$ python3 -q
>>> import numpy as np
>>> np.set_printoptions(precision=2, suppress=True, linewidth=140, sign=" ")
>>> tidy = lambda a: np.round(a, 2) + 0
>>> W2 = 5 * np.array([[-0.1, -2.3, 1.1, -0.6, 0.9, -0.8, -0.9, -0.1, 0.2, -1.9, -0.1],
...     [-0.4, 1.0, 2.0, 0.1, 1.5, 0.8, 0.0, -1.8, -0.6, 1.2, 1.5]])
>>> rng = np.random.default_rng(7195)
>>> z = rng.integers(0, 2, 41)
>>> J = W2[z] + rng.normal(size=(41, 11))
>>> tidy(J)
array([[  0.37,  -9.1 ,   5.15,  -4.31,   4.84,  -2.1 ,  -2.78,  -1.37,  -0.67, -10.11,   0.83],
       [ -0.31, -10.87,   5.51,  -2.34,   3.37,  -2.36,  -5.64,  -1.83,  -0.39,  -9.59,  -0.57],
       [ -2.03,   4.93,   9.29,   1.14,   8.64,   2.97,   1.19,  -7.95,  -4.05,   4.59,   8.81],
       [ -1.45, -11.46,   4.97,  -4.02,   3.53,  -3.84,  -3.86,  -0.75,   1.25,  -9.07,  -0.48],
       [ -3.39,   4.62,   9.12,   0.7 ,   6.61,   4.17,   1.67,  -9.01,  -2.84,   5.81,   6.86],
       [ -0.93,   4.91,   9.27,   1.37,  11.01,   3.44,   2.41, -11.08,  -4.3 ,   5.19,   7.83],
       [  0.69, -11.23,   5.67,  -3.41,   4.31,  -5.02,  -2.86,  -0.97,   0.11,  -8.09,  -0.7 ],
       [ -1.08, -12.37,   4.64,  -4.54,   2.72,  -4.73,  -3.54,   1.02,   1.91, -10.67,  -0.72],
       [  1.07, -13.  ,   5.24,  -2.69,   2.08,  -3.66,  -4.44,  -0.35,   1.  ,  -8.02,  -0.79],
       [ -2.69,   5.28,  11.53,  -0.89,   7.55,   5.39,   1.68, -10.32,  -2.15,   6.13,   8.12],
       [ -1.54, -10.43,   5.48,  -0.54,   2.62,  -4.57,  -3.85,   0.26,   3.27, -10.18,   0.42],
       [  0.12,   3.82,   9.27,   1.65,   5.95,   3.16,   0.64,  -8.73,  -3.51,   6.9 ,   7.75],
       [  0.39, -14.63,   4.78,  -3.83,   5.14,  -3.31,  -5.34,   2.47,   2.33, -10.57,  -0.48],
       [ -1.35, -11.82,   6.02,  -4.68,   4.53,  -3.11,  -4.96,  -0.59,  -0.52, -10.41,  -0.3 ],
       [  0.03, -12.18,   2.67,  -1.8 ,   4.49,  -5.43,  -4.23,   1.03,   1.54,  -9.3 ,   0.44],
       [  0.28, -11.27,   5.57,  -3.62,   4.47,  -2.96,  -5.28,   0.14,  -0.13, -11.37,  -0.28],
       [ -3.41,   4.58,  10.27,  -0.11,   6.14,   3.74,  -0.93, -10.8 ,  -0.36,   7.68,   8.01],
       [ -2.27,   3.93,   9.38,   0.75,   6.47,   3.13,   1.23,  -9.35,  -2.49,   6.42,   7.69],
       [ -0.7 , -11.92,   5.51,  -3.57,   3.78,  -1.95,  -5.07,  -1.72,   2.13,  -8.38,  -1.51],
       [  0.84, -11.32,   5.56,  -4.25,   4.9 ,  -4.91,  -3.77,  -0.75,   3.65, -10.03,   1.13],
       [ -1.03,  -8.93,   4.82,  -3.17,   3.99,  -5.47,  -5.64,  -0.14,  -0.51,  -9.07,  -0.41],
       [ -1.4 ,   5.21,  10.05,  -0.64,   5.78,   3.57,  -2.63, -10.79,  -4.1 ,   5.79,   6.28],
       [ -2.47, -11.15,   4.76,  -1.66,   2.8 ,  -3.52,  -5.23,  -0.73,  -0.23, -11.16,   0.31],
       [  0.04, -10.52,   5.71,  -2.72,   4.66,  -4.28,  -5.25,   0.79,  -0.27, -11.11,   0.24],
       [ -2.94,   6.15,   8.95,   0.67,   7.19,   4.53,   0.11, -10.62,  -2.96,   7.18,   6.36],
       [ -2.21,   6.66,   8.82,   0.33,   8.6 ,   3.8 ,   0.87,  -7.64,  -2.69,   4.86,   7.29],
       [ -0.64,   6.54,  11.51,   1.28,   7.89,   1.57,   1.1 ,  -7.73,  -4.81,   5.96,   5.79],
       [ -2.75, -10.58,   6.01,  -2.15,   5.47,  -4.68,  -2.29,  -0.96,  -0.8 ,  -8.92,   0.1 ],
       [ -1.19,   7.12,   9.97,   1.47,   7.99,   2.95,   1.7 ,  -8.07,  -2.9 ,   6.44,   5.26],
       [ -4.17,   4.38,   9.32,   1.28,   6.79,   3.71,  -0.34,  -8.53,  -1.96,   6.92,   7.74],
       [ -2.83,   4.38,   9.38,  -0.41,   7.4 ,   4.49,   0.44,  -8.02,  -2.41,   6.38,   7.79],
       [  0.53,   4.98,  10.  ,   0.87,   5.98,   4.72,  -0.44,  -9.24,  -4.  ,   5.59,   7.15],
       [ -2.81,   5.28,   8.91,   1.08,   8.69,   3.48,  -0.97,  -7.93,  -2.6 ,   6.3 ,   7.05],
       [ -1.8 ,   3.74,   8.06,   1.5 ,   7.95,   6.46,   0.33, -10.3 ,  -1.45,   4.84,   6.57],
       [ -0.11,  -9.39,   5.97,  -3.53,   5.68,  -4.9 ,  -3.33,  -1.12,   1.65,  -9.95,   0.6 ],
       [  0.01, -10.25,   7.26,  -3.34,   4.43,  -3.61,  -4.23,  -0.66,   1.97, -10.9 ,  -0.33],
       [  0.29, -10.01,   5.98,  -1.71,   3.26,  -3.23,  -2.69,  -2.04,  -0.56,  -8.69,  -0.19],
       [ -2.  ,   4.93,   8.55,   0.45,   6.49,   3.8 ,  -0.32,  -9.33,  -4.18,   6.04,   7.5 ],
       [  0.42, -13.75,   5.88,  -4.27,   4.15,  -2.95,  -3.94,  -1.16,   1.69,  -8.89,  -0.82],
       [ -0.71, -10.91,   4.58,  -0.28,   4.76,  -3.92,  -4.64,  -0.86,   0.55,  -9.11,  -1.13],
       [ -1.49, -10.49,   5.65,  -2.87,   4.08,  -3.38,  -3.69,   0.24,   2.7 , -10.04,  -0.7 ]])
>>> Xc = (J - J.mean(axis=0)) / J.std(axis=0)
>>> tidy(Xc.std(axis=0))
array([ 1.,  1.,  1.,  1.,  1.,  1.,  1.,  1.,  1.,  1.,  1.])
>>> np.argwhere(np.abs(Xc) > 2)
array([[  5,   4],
       [ 14,   2],
       [ 29,   0]])
>>> beta = np.linalg.lstsq(np.delete(Xc, 0, axis=1), Xc[:, 0])[0]
>>> tidy(beta)
array([-1.09,  0.33, -0.03,  0.13, -0.11,  0.11,  0.07, -0.37,  0.21, -0.33])
>>> np.abs(beta).argmax()
np.int64(0)
>>> M2 = np.c_[J[:, :5] @ np.array([[5, 1, 1, 5, 5],
...     [3, 0, 0, 4, 5],
...     [0, 0, 3, 5, 3],
...     [2, 5, 0, 2, 5],
...     [0, 3, 0, 4, 0]]), np.array([0, -1, 0, 2, 1, -1, 1, -1, -2, 2, 2, 1, -2, -2, -2, 2, 0, 1, 0, -1, -1, 0, 1, 2, 2, 2, -1, -2, 0, 1, 0, 2, -2, 2, -1, 1, -2, 0, -1, 0, -2])]
>>> tidy(M2)
array([[-34.1 ,  -6.67,  15.82,   1.93, -49.79,   0.  ],
       [-38.86,  -1.88,  16.22,  -8.68, -51.08,  -1.  ],
       [  6.91,  29.59,  25.83,  92.82,  48.05,   0.  ],
       [-49.63, -10.95,  13.47, -22.11, -69.69,   2.  ],
       [ -1.69,  19.94,  23.98,  74.97,  37.02,   1.  ],
       [ 12.81,  38.92,  26.87, 108.08,  54.53,  -1.  ],
       [-37.05,  -3.44,  17.7 ,  -2.71, -52.74,   1.  ],
       [-51.61, -15.63,  12.85, -29.86, -76.05,  -1.  ],
       [-39.  ,  -6.1 ,  16.79, -17.48, -57.35,  -2.  ],
       [  0.61,  15.5 ,  31.9 ,  93.73,  43.07,   2.  ],
       [-40.07,   3.65,  14.9 , -12.62, -46.11,   2.  ],
       [ 15.37,  26.24,  27.94,  89.37,  55.79,   1.  ],
       [-49.6 ,  -3.37,  14.74, -19.79, -76.03,  -2.  ],
       [-51.6 , -11.17,  16.71, -15.21, -71.22,  -2.  ],
       [-39.98,   4.5 ,   8.05, -20.84, -61.71,  -2.  ],
       [-39.66,  -4.41,  17.  ,  -5.2 , -56.33,   2.  ],
       [ -3.53,  14.44,  27.4 ,  76.96,  36.11,   0.  ],
       [  1.93,  20.89,  25.87,  78.63,  40.19,   1.  ],
       [-46.41,  -7.24,  15.83, -15.67, -64.45,   0.  ],
       [-38.25,  -5.7 ,  17.51,  -2.19, -56.98,  -1.  ],
       [-38.29,  -4.88,  13.44,  -7.13, -51.17,  -1.  ],
       [  7.37,  12.75,  28.75,  85.92,  46.03,   0.  ],
       [-49.13,  -2.39,  11.81, -25.27, -62.12,   1.  ],
       [-36.82,   0.43,  17.18,  -0.12, -48.88,   2.  ],
       [  5.09,  21.95,  23.91,  84.72,  46.23,   2.  ],
       [  9.58,  25.22,  24.24,  94.71,  50.32,   2.  ],
       [ 19.01,  29.44,  33.91, 114.69,  70.48,  -1.  ],
       [-49.8 ,   2.9 ,  15.28,  -8.42, -59.37,  -2.  ],
       [ 18.34,  30.11,  28.71, 107.24,  66.87,   0.  ],
       [ -5.13,  22.58,  23.78,  72.98,  35.4 ,   1.  ],
       [ -1.82,  17.32,  25.31,  79.04,  33.85,   0.  ],
       [ 19.34,  22.85,  30.52,  98.24,  61.93,   2.  ],
       [  3.94,  28.64,  23.93,  88.52,  44.46,  -2.  ],
       [  5.24,  29.58,  22.39,  81.1 ,  41.41,   2.  ],
       [-35.8 ,  -0.69,  17.78,   7.37, -47.27,  -1.  ],
       [-37.38,  -3.38,  21.79,   6.42, -46.12,   1.  ],
       [-32.01,   1.5 ,  18.24,   0.93, -39.22,  -2.  ],
       [  5.69,  19.7 ,  23.66,  79.33,  42.56,   0.  ],
       [-47.65,  -8.46,  18.05, -15.41, -70.32,  -1.  ],
       [-36.84,  12.16,  13.04,  -5.82, -45.75,   0.  ],
       [-44.65,  -3.58,  15.46, -10.56, -57.29,  -2.  ]])
>>> np.linalg.matrix_rank(np.c_[J, M2])
np.int64(12)
>>> def softmax(z):
...     e = np.exp(z - z.max(axis=-1, keepdims=True))
...     return e / e.sum(axis=-1, keepdims=True)
... 
>>> tidy(softmax(10 * J[16]))
array([ 0.,  0.,  1.,  0.,  0.,  0.,  0.,  0.,  0.,  0.,  0.])
>>> tidy(softmax(J[16] + 5))
array([ 0.  ,  0.  ,  0.83,  0.  ,  0.01,  0.  ,  0.  ,  0.  ,  0.  ,  0.06,  0.09])
>>> tidy(softmax(J).sum(axis=1))
array([ 1.,  1.,  1.,  1.,  1.,  1.,  1.,  1.,  1.,  1.,  1.,  1.,  1.,  1.,  1.,  1.,  1.,  1.,  1.,  1.,  1.,  1.,  1.,  1.,  1.,  1.,
        1.,  1.,  1.,  1.,  1.,  1.,  1.,  1.,  1.,  1.,  1.,  1.,  1.,  1.,  1.])
>>> S = J @ J.T / np.sqrt(11)
>>> softmax(S).round(6).argmax(axis=1)
array([ 12,  12,   5,  12,   9,   5,  12,  12,  12,   9,  12,   5,  12,  12,  12,  12,   9,   9,  12,  12,  12,   9,  12,  12,   9,   5,
         5,  12,   5,   9,   9,   9,   5,   5,  12,  12,  12,   9,  12,  12,  12])
>>> tidy(softmax(S)[16] @ J)
array([ -2.71,   5.25,  11.47,  -0.85,   7.51,   5.32,   1.58, -10.34,  -2.09,   6.19,   8.11])
